In [1]: import numpy as np

In [2]: from numpy import linalg as LA

In [3]: np.set_printoptions(suppress=True, linewidth=160)

In [4]: Y = np.array([[-2, 2], [-2, 3]])

In [5]: Z = np.array([[-9, -8, -2], [-9, 8, 0], [3, 0, 0]])

In [6]: F = np.kron(Y, Z)

In [7]: print(F)
[[ 18  16   4 -18 -16  -4]
 [ 18 -16   0 -18  16   0]
 [ -6   0   0   6   0   0]
 [ 18  16   4 -27 -24  -6]
 [ 18 -16   0 -27  24   0]
 [ -6   0   0   9   0   0]]

In [8]: W1 = np.array([[3, 1, -2, 1, 1],
   ...:     [-1, -2, -2, 3, -1],
   ...:     [-1, 1, -2, 2, 0],
   ...:     [-2, -2, 0, -2, -3],
   ...:     [-2, 3, 3, 2, -2],
   ...:     [-2, 2, -2, -1, 2]])

In [9]: c = np.array([0, 1, 2, 2, 2])

In [10]: H = np.maximum(F @ W1 + c, 0)

In [11]: print((H > 0).astype(int))
[[1 0 0 1 1]
 [1 1 1 1 1]
 [0 0 1 0 0]
 [1 0 0 1 1]
 [1 1 1 1 1]
 [0 0 1 0 0]]

In [12]: print(np.round((H > 0).mean(axis=0), 2))
[0.67 0.33 0.67 0.67 0.67]

In [13]: print(LA.matrix_rank(H))
5

In [14]: print(H)
[[110   0   0  84  82]
 [ 74 135  46  40  58]
 [  0   0  14   0   0]
 [148   0   0  88 121]
 [ 76 177  70  74  69]
 [  0   0  14   0   0]]

In [15]: Z = np.array([[8, 6], [0, 3], [5, 5], [7, 6], [2, 8]])

In [16]: print(W1 @ Z)
[[ 23  25]
 [  1 -12]
 [ -4  -1]
 [-36 -54]
 [  9   8]
 [-29  -6]]

In [17]: print(H @ Z)
[[1632 1820]
 [1218 1783]
 [  70   70]
 [2042 2384]
 [1614 2333]
 [  70   70]]

In [18]: print((H @ Z).round(6).argmax(axis=1))
[1 1 0 1 1 0]

In [19]: Y = H / np.sqrt((H ** 2).mean(axis=1, keepdims=True))

In [20]: print(Y[4].round(2))
[0.74 1.73 0.68 0.72 0.68]

In [21]: print(LA.matrix_rank(Y) == LA.matrix_rank(H))
True

In [22]: Y = LA.inv(F)

In [23]: print(Y.round(2))
[[ 0.    0.   -0.5   0.    0.    0.33]
 [-0.   -0.19 -0.56 -0.    0.12  0.37]
 [ 0.75  0.75  4.5  -0.5  -0.5  -3.  ]
 [-0.   -0.   -0.33 -0.   -0.    0.33]
 [ 0.   -0.12 -0.37  0.    0.12  0.37]
 [ 0.5   0.5   3.   -0.5  -0.5  -3.  ]]

In [24]: print(round(LA.det(F) * LA.det(Y), 2))
1.0

In [25]: print(np.round(LA.det(F) * Y, 2))
[[    -0.     -0.   9216.     -0.     -0.  -6144.]
 [     0.   3456.  10368.      0.  -2304.  -6912.]
 [-13824. -13824. -82944.   9216.   9216.  55296.]
 [     0.      0.   6144.      0.      0.  -6144.]
 [    -0.   2304.   6912.     -0.  -2304.  -6912.]
 [ -9216.  -9216. -55296.   9216.   9216.  55296.]]

In [26]: print(round(LA.slogdet(F)[0], 2))
-1.0

In [27]: print(np.round(LA.cond(F), 2))
427.35

In [28]: print((np.abs(Y) > 1e-9).astype(int))
[[0 0 1 0 0 1]
 [0 1 1 0 1 1]
 [1 1 1 1 1 1]
 [0 0 1 0 0 1]
 [0 1 1 0 1 1]
 [1 1 1 1 1 1]]
